$ python -q
>>> import numpy as np
>>> import numpy.linalg as la
>>> np.set_printoptions(precision=2, suppress=True, linewidth=100)
>>> tidy = lambda a: np.round(a, 2) + 0
>>> K = np.load("data.npy")
>>> print(K)
[[1 2 1 0 0 1 3 0 0 2]
 [0 0 0 0 0 0 0 0 0 0]
 [0 0 0 0 0 0 0 0 0 0]
 [2 4 2 0 0 2 6 0 0 4]
 [1 2 1 0 0 1 3 0 0 2]]
>>> Uu, sigma, vt = la.svd(K)
>>> print(np.argmax(sigma[:-1] / (sigma[1:] + 1e-6)) + 1)
1
>>> A2 = Uu[:, :1] @ np.diag(sigma[:1]) @ vt[:1]
>>> print(tidy(la.norm(K - A2) / la.norm(K)))
0.0
>>> print(la.matrix_rank(K, rtol=0.05))
1
>>> print(la.matrix_rank(A2))
1
>>> print(tidy(np.abs(K - A2).max()))
0.0
>>> A = np.array([[-6, 6, -6, -1, 1, -1],
...     [-18, 18, 18, -3, 3, 3],
...     [6, -18, 0, 1, -3, 0],
...     [3, -3, 3, 9, -9, 9],
...     [9, -9, -9, 27, -27, -27],
...     [-3, 9, 0, -9, 27, 0]])
>>> print(A)
[[ -6   6  -6  -1   1  -1]
 [-18  18  18  -3   3   3]
 [  6 -18   0   1  -3   0]
 [  3  -3   3   9  -9   9]
 [  9  -9  -9  27 -27 -27]
 [ -3   9   0  -9  27   0]]
>>> q, r_ = la.qr(A)
>>> print(np.allclose(r_.T @ r_, A.T @ A))
True
>>> print(tidy(q.T @ q))
[[1. 0. 0. 0. 0. 0.]
 [0. 1. 0. 0. 0. 0.]
 [0. 0. 1. 0. 0. 0.]
 [0. 0. 0. 1. 0. 0.]
 [0. 0. 0. 0. 1. 0.]
 [0. 0. 0. 0. 0. 1.]]
>>> print(tidy(q @ r_))
[[ -6.   6.  -6.  -1.   1.  -1.]
 [-18.  18.  18.  -3.   3.   3.]
 [  6. -18.   0.   1.  -3.   0.]
 [  3.  -3.   3.   9.  -9.   9.]
 [  9.  -9.  -9.  27. -27. -27.]
 [ -3.   9.   0.  -9.  27.   0.]]
>>> print(tidy(abs(r_[0, 0])), tidy(la.norm(A[:, 0])))
22.25 22.25
>>> print(q.shape, r_.shape)
(6, 6) (6, 6)
>>> rng = np.random.default_rng(368569)
>>> idx = rng.permutation(6)
>>> print(idx)
[0 4 1 5 3 2]
>>> A2 = A[idx][:, idx]
>>> print(np.diag(A2))
[ -6 -27  18   0   9   0]
>>> print(tidy(np.sort(np.abs(la.eigvals(A2)))))
[ 5.45  8.27 20.71 20.71 31.43 31.43]
>>> print(np.trace(A2))
-6
>>> q, evecs = la.qr(A[:, :5])[0], la.qr(A[:, 5:])[0]
>>> sigma = la.svd(q.T @ evecs, compute_uv=False)
>>> print(tidy(la.norm(q @ q.T - evecs @ evecs.T, 2)))
1.0
>>> print(tidy(sigma))
[0.86]
>>> print(tidy(np.degrees(np.arccos(sigma.clip(0, 1)))))
[30.25]
>>> print(A.sum(axis=0))
[ -9   3   6  24  -8 -16]
>>> print(np.unravel_index(np.abs(A).argmax(), A.shape))
(np.int64(4), np.int64(3))
>>> print(np.diff(A, axis=0))
[[-12  12  24  -2   2   4]
 [ 24 -36 -18   4  -6  -3]
 [ -3  15   3   8  -6   9]
 [  6  -6 -12  18 -18 -36]
 [-12  18   9 -36  54  27]]
>>> print(A.shape)
(6, 6)
>>> A[:, 6]
Traceback (most recent call last):
  File "<python-input-37>", line 1, in <module>
    A[:, 6]
    ~^^^^^^
IndexError: index 6 is out of bounds for axis 1 with size 6
>>> print(tidy(la.norm(A)))
71.27
>>> f = np.array([0, 0, 1, 2, 0, 3, 3, 1, -2])
>>> arr = np.outer(rng.normal(size=41), f) + 0.05 * rng.normal(size=(41, 9))
>>> print(tidy(arr))
[[ 0.07  0.06  0.56  1.24  0.01  1.75  1.72  0.57 -1.15]
 [ 0.05  0.    0.31  0.69  0.    0.92  0.9   0.31 -0.6 ]
 [ 0.01  0.05  0.75  1.41 -0.05  2.19  2.21  0.71 -1.45]
 [ 0.02 -0.04 -0.12 -0.2  -0.04 -0.4  -0.42 -0.21  0.24]
 [ 0.03  0.01  0.88  1.78 -0.04  2.6   2.57  0.84 -1.82]
 [-0.04 -0.02  1.33  2.68  0.05  3.92  3.91  1.37 -2.73]
 [ 0.09 -0.01 -1.17 -2.23 -0.05 -3.26 -3.4  -1.06  2.22]
 [ 0.02  0.01  0.84  1.75  0.06  2.53  2.57  0.86 -1.72]
 [ 0.   -0.01  1.83  3.64 -0.05  5.54  5.56  1.87 -3.71]
 [-0.01 -0.05 -1.97 -4.03 -0.05 -5.88 -5.91 -1.96  3.92]
 [-0.01  0.04  0.15  0.14 -0.02  0.29  0.29  0.14 -0.12]
 [-0.02 -0.02 -2.89 -5.72  0.02 -8.56 -8.63 -2.72  5.7 ]
 [-0.03 -0.07  0.71  1.4   0.01  1.96  2.07  0.75 -1.38]
 [ 0.02  0.01 -0.33 -0.91 -0.04 -1.18 -1.25 -0.36  0.82]
 [ 0.03  0.03 -0.81 -1.57  0.04 -2.39 -2.33 -0.81  1.5 ]
 [ 0.06 -0.02  0.42  0.76 -0.1   0.99  1.07  0.4  -0.69]
 [ 0.06  0.01 -0.13 -0.22  0.08 -0.22 -0.32 -0.15  0.23]
 [ 0.02 -0.04 -1.33 -2.82 -0.04 -4.18 -4.23 -1.41  2.87]
 [-0.01 -0.01  0.68  1.51  0.03  2.28  2.31  0.75 -1.5 ]
 [ 0.04  0.06  0.38  0.68 -0.04  0.88  0.81  0.25 -0.72]
 [-0.01  0.01 -0.97 -1.78  0.03 -2.77 -2.69 -0.91  1.77]
 [ 0.02  0.    0.46  0.76 -0.09  1.18  1.13  0.34 -0.77]
 [ 0.02  0.11 -0.17 -0.18  0.03 -0.32 -0.36 -0.1   0.21]
 [ 0.03 -0.01  0.39  0.64 -0.07  0.98  1.04  0.27 -0.73]
 [-0.11 -0.05  0.52  1.13  0.07  1.61  1.68  0.55 -1.17]
 [ 0.02  0.03  1.66  3.42  0.03  5.09  5.04  1.67 -3.36]
 [-0.02  0.03  0.57  1.25 -0.09  1.8   1.85  0.63 -1.19]
 [-0.01  0.01  1.16  2.38 -0.07  3.47  3.54  1.25 -2.33]
 [ 0.04  0.06 -0.31 -0.57  0.07 -0.93 -0.97 -0.44  0.65]
 [-0.05  0.07 -1.55 -2.89  0.02 -4.37 -4.41 -1.46  2.95]
 [ 0.   -0.01 -0.68 -1.22  0.02 -1.9  -1.96 -0.55  1.23]
 [-0.06  0.01  0.51  0.96 -0.02  1.42  1.52  0.44 -0.99]
 [-0.03  0.03  0.02  0.03  0.08  0.08  0.03  0.09 -0.06]
 [-0.02 -0.13 -1.84 -3.55  0.03 -5.34 -5.37 -1.71  3.53]
 [ 0.04 -0.04 -0.09 -0.25 -0.03 -0.34 -0.46 -0.1   0.34]
 [ 0.11 -0.04  1.89  3.56 -0.01  5.44  5.44  1.78 -3.58]
 [ 0.   -0.07 -0.34 -0.74 -0.06 -1.15 -1.2  -0.38  0.83]
 [ 0.01  0.    0.38  0.65  0.04  1.06  1.03  0.35 -0.62]
 [ 0.02  0.07  0.46  0.82 -0.05  1.26  1.24  0.41 -0.81]
 [ 0.01  0.07 -1.52 -2.86 -0.04 -4.35 -4.38 -1.43  2.9 ]
 [ 0.03  0.    0.47  1.    0.03  1.47  1.34  0.49 -1.06]]
>>> t = np.radians(30)
>>> r_ = np.eye(9)
>>> r_[2, 2] = r_[4, 4] = np.cos(t)
>>> r_[2, 4], r_[4, 2] = -np.sin(t), np.sin(t)
>>> print(tidy(r_))
[[ 1.    0.    0.    0.    0.    0.    0.    0.    0.  ]
 [ 0.    1.    0.    0.    0.    0.    0.    0.    0.  ]
 [ 0.    0.    0.87  0.   -0.5   0.    0.    0.    0.  ]
 [ 0.    0.    0.    1.    0.    0.    0.    0.    0.  ]
 [ 0.    0.    0.5   0.    0.87  0.    0.    0.    0.  ]
 [ 0.    0.    0.    0.    0.    1.    0.    0.    0.  ]
 [ 0.    0.    0.    0.    0.    0.    1.    0.    0.  ]
 [ 0.    0.    0.    0.    0.    0.    0.    1.    0.  ]
 [ 0.    0.    0.    0.    0.    0.    0.    0.    1.  ]]
>>> A2 = arr @ r_.T
>>> print(np.allclose(la.norm(arr, axis=1), la.norm(A2, axis=1)))
True
>>> print(tidy(la.det(r_)), tidy(np.trace(r_)))
1.0 8.73
>>> print(tidy(np.abs(A2 - arr).max(axis=0)))
[0.   0.   0.38 0.   1.44 0.   0.   0.   0.  ]
